% python3 -q
>>> import numpy as np
>>> np.set_printoptions(suppress=True, linewidth=140)
>>> arr = np.array([[0, 0, 2],
...     [-1, -2, 2],
...     [0, 1, 0],
...     [0, 0, 0],
...     [-2, 0, 0],
...     [0, 3, 0],
...     [0, 0, 0],
...     [0, 0, 0]])
>>> rng = np.random.default_rng(5)
>>> Y = arr + rng.integers(-2, 3, (8, 1)) @ rng.integers(-2, 3, (1, 3))
>>> Y
array([[ 2, -2,  1],
       [ 3, -6,  0],
       [-4,  5,  2],
       [ 4, -4, -2],
       [-2,  0,  0],
       [ 0,  3,  0],
       [ 2, -2, -1],
       [-2,  2,  1]])
>>> Y - arr
array([[ 2, -2, -1],
       [ 4, -4, -2],
       [-4,  4,  2],
       [ 4, -4, -2],
       [ 0,  0,  0],
       [ 0,  0,  0],
       [ 2, -2, -1],
       [-2,  2,  1]])
>>> np.linalg.matrix_rank(Y - arr, tol=1e-8)
np.int64(1)
>>> np.abs(Y - arr).sum(axis=1)
array([ 5, 10, 10, 10,  0,  0,  5,  5])
>>> K = np.load("out6.npy")
>>> K
array([[-1.57, -0.84, -0.85, -0.03],
       [ 0.41,  0.2 ,  0.16,  0.04],
       [ 4.14,  2.05,  2.05, -0.05],
       [ 1.46,  0.8 ,  0.79, -0.02],
       [ 0.79,  0.46,  0.38,  0.02],
       [ 2.08,  1.  ,  0.98, -0.06],
       [-2.1 , -1.03, -1.07,  0.07],
       [-4.22, -2.12, -2.15,  0.06],
       [-0.04,  0.01, -0.05, -0.04],
       [ 1.84,  0.98,  0.93,  0.06],
       [ 0.31,  0.11,  0.16, -0.04],
       [-1.03, -0.51, -0.48,  0.04],
       [ 0.62,  0.33,  0.37,  0.01],
       [-0.89, -0.45, -0.48,  0.  ],
       [-0.95, -0.57, -0.43,  0.03],
       [-1.24, -0.58, -0.58,  0.04],
       [-5.52, -2.77, -2.7 , -0.02],
       [-3.39, -1.7 , -1.62, -0.06],
       [-3.49, -1.78, -1.74,  0.02],
       [ 0.59,  0.38,  0.31, -0.02],
       [-1.34, -0.63, -0.56, -0.01],
       [-0.63, -0.26, -0.31,  0.01],
       [-0.08, -0.02, -0.03,  0.01],
       [-4.51, -2.31, -2.18,  0.01],
       [-1.21, -0.65, -0.54, -0.03],
       [-2.24, -1.11, -1.08, -0.06]])
>>> Y = np.array([[2, 7], [4, 0], [4, 2], [6, 1]])
>>> np.round(np.einsum("ij->j", K), 2)
array([-22.21, -11.01, -10.72,  -0.02])
